% python3 -q
>>> import numpy as np
>>> np.set_printoptions(suppress=True, linewidth=140)
>>> m1 = np.load("run7.npy")
>>> m1
array([[ 29, -30,  24,  -4],
       [-30,  33, -21,  -3],
       [ 24, -21,  33, -21],
       [ -4,  -3, -21,  29]])
>>> # rank 3
>>> left, s, VT = np.linalg.svd(m1)
>>> V = VT[:(s > 1e-8).sum()]
>>> rng = np.random.default_rng(47271)
>>> x = m1[0] + -2 * m1[1] + rng.integers(2) * np.eye(4)[3]
>>> x
array([ 89., -96.,  66.,   2.])
>>> np.round(np.linalg.norm(x - V.T @ V @ x), 2)
np.float64(0.0)
>>> np.linalg.matrix_rank(np.vstack([m1, x]))
np.int64(3)
>>> np.allclose(V.T @ V @ x, x)
True
>>> np.unique(m1.round(6), axis=0).shape
(4, 4)
>>> np.linalg.lstsq(m1[:-1].T, m1[-1])[2]
np.int32(3)
>>> np.round(m1 @ np.linalg.pinv(m1) @ m1, 2)
array([[ 29., -30.,  24.,  -4.],
       [-30.,  33., -21.,  -3.],
       [ 24., -21.,  33., -21.],
       [ -4.,  -3., -21.,  29.]])
>>> np.allclose(m1[:-1].T @ np.linalg.lstsq(m1[:-1].T, m1[-1])[0], m1[-1])
True
>>> round(float(np.trace(np.linalg.pinv(m1) @ m1)), 2)
3.0
>>> np.abs(np.diag(np.linalg.qr(m1)[1])) > 1e-9
array([ True,  True,  True, False])
>>> X = np.load("test2.npy")
>>> X
array([[2, 1, 0, 1, 1, 0, 1],
       [1, 2, 1, 0, 1, 1, 0],
       [0, 1, 2, 1, 0, 1, 1],
       [1, 0, 1, 2, 1, 0, 1],
       [1, 1, 0, 1, 2, 1, 0],
       [0, 1, 1, 0, 1, 2, 1],
       [1, 0, 1, 1, 0, 1, 2]])
>>> vals, V = np.linalg.eigh(X)
>>> np.round(V @ np.diag(vals) @ V.T, 2) + 0
array([[2., 1., 0., 1., 1., 0., 1.],
       [1., 2., 1., 0., 1., 1., 0.],
       [0., 1., 2., 1., 0., 1., 1.],
       [1., 0., 1., 2., 1., 0., 1.],
       [1., 1., 0., 1., 2., 1., 0.],
       [0., 1., 1., 0., 1., 2., 1.],
       [1., 0., 1., 1., 0., 1., 2.]])
>>> np.unique(vals.round(6) + 0, return_counts=True)[1]
array([2, 2, 2, 1])
>>> x = np.array([-1, -1, 1, -1, 1, -1, 2])
>>> a = np.maximum(X @ x, 0)
>>> np.round(np.tanh(X @ x), 2)
array([-0.76, -0.96,  0.76,  0.76, -0.96,  0.76,  0.96])
>>> np.maximum(X @ (3 * x), 0)
array([0, 0, 3, 3, 0, 3, 6])
>>> X * (a > 1e-9)[:, None]
array([[0, 0, 0, 0, 0, 0, 0],
       [0, 0, 0, 0, 0, 0, 0],
       [0, 1, 2, 1, 0, 1, 1],
       [1, 0, 1, 2, 1, 0, 1],
       [0, 0, 0, 0, 0, 0, 0],
       [0, 1, 1, 0, 1, 2, 1],
       [1, 0, 1, 1, 0, 1, 2]])
>>> x = np.array([3, -5, 3, -4, 2, 3, -4])
>>> rhs = X @ x
>>> rhs
array([-5,  1, -4, -4,  1,  2, -3])
>>> np.round(np.linalg.solve(X, 5 * rhs), 2)
array([ 15., -25.,  15., -20.,  10.,  15., -20.])
>>> M2 = X / np.linalg.norm(X, axis=1, keepdims=True)
>>> G = M2 @ M2.T
>>> (np.abs(G) > 0.9).astype(int)
array([[1, 0, 0, 0, 0, 0, 0],
       [0, 1, 0, 0, 0, 0, 0],
       [0, 0, 1, 0, 0, 0, 0],
       [0, 0, 0, 1, 0, 0, 0],
       [0, 0, 0, 0, 1, 0, 0],
       [0, 0, 0, 0, 0, 1, 0],
       [0, 0, 0, 0, 0, 0, 1]])
>>> round(float(np.degrees(np.arccos(np.clip(G[6, 2], -1, 1)))), 2)
41.41
>>> feats = np.load("layer17.npy")
>>> feats
array([[ 5.49, -0.47,  0.69, -4.72],
       [ 2.58,  1.82, -1.28, -0.72],
       [ 0.18,  1.99,  1.21,  0.28],
       [ 0.17, -3.36, -1.23,  0.86],
       [-3.96,  2.69, -1.44, -2.03],
       [-2.96, -3.1 , -1.4 , -0.56],
       [ 7.67,  4.57, -0.44,  0.63],
       [ 0.84, -1.21, -0.16, -3.02],
       [-2.73, -0.57, -2.11, -0.94],
       [ 3.2 ,  1.62,  1.7 , -1.67],
       [-2.34,  4.38,  2.38,  5.7 ],
       [-2.  ,  0.01, -1.17,  0.02],
       [ 4.49, -0.96, -1.84, -1.31],
       [-4.23,  5.12,  2.46, -0.32],
       [-5.93,  1.99,  1.54,  1.26],
       [ 0.68,  1.15,  2.58, -2.7 ],
       [-3.27, -2.1 ,  1.39,  2.84],
       [11.61,  3.52, -0.91,  1.84],
       [ 3.89,  4.51,  1.84, -3.34],
       [-4.59, -1.03, -0.24, -0.31],
       [ 6.96,  6.04,  2.01, -3.07],
       [-8.13, -6.14, -2.08, -0.71],
       [ 1.61,  1.03,  0.14, -3.85]])
>>> P = feats @ np.linalg.solve(feats.T @ feats, feats.T)
>>> np.round(P @ feats[:, 2], 2)
array([ 0.69, -1.28,  1.21, -1.23, -1.44, -1.4 , -0.44, -0.16, -2.11,  1.7 ,  2.38, -1.17, -1.84,  2.46,  1.54,  2.58,  1.39, -0.91,  1.84,
       -0.24,  2.01, -2.08,  0.14])
>>> np.linalg.matrix_rank(np.eye(23) - P)
np.int64(19)
>>> cent = feats[[19, 12]].astype(float)
>>> for _ in range(7):
...     lab = np.linalg.norm(feats[:, None] - cent, axis=-1).argmin(axis=1)
...     cent = np.array([feats[lab == j].mean(axis=0) for j in range(2)])
... 
>>> lab
array([1, 1, 0, 0, 0, 0, 1, 1, 0, 1, 0, 0, 1, 0, 0, 1, 0, 1, 1, 0, 1, 0, 1])
>>> cent.round(2)
array([[-3.32, -0.01, -0.06,  0.51],
       [ 4.46,  1.97,  0.39, -1.99]])
>>> np.abs(cent[1] - cent[0]).argmax()
np.int64(0)
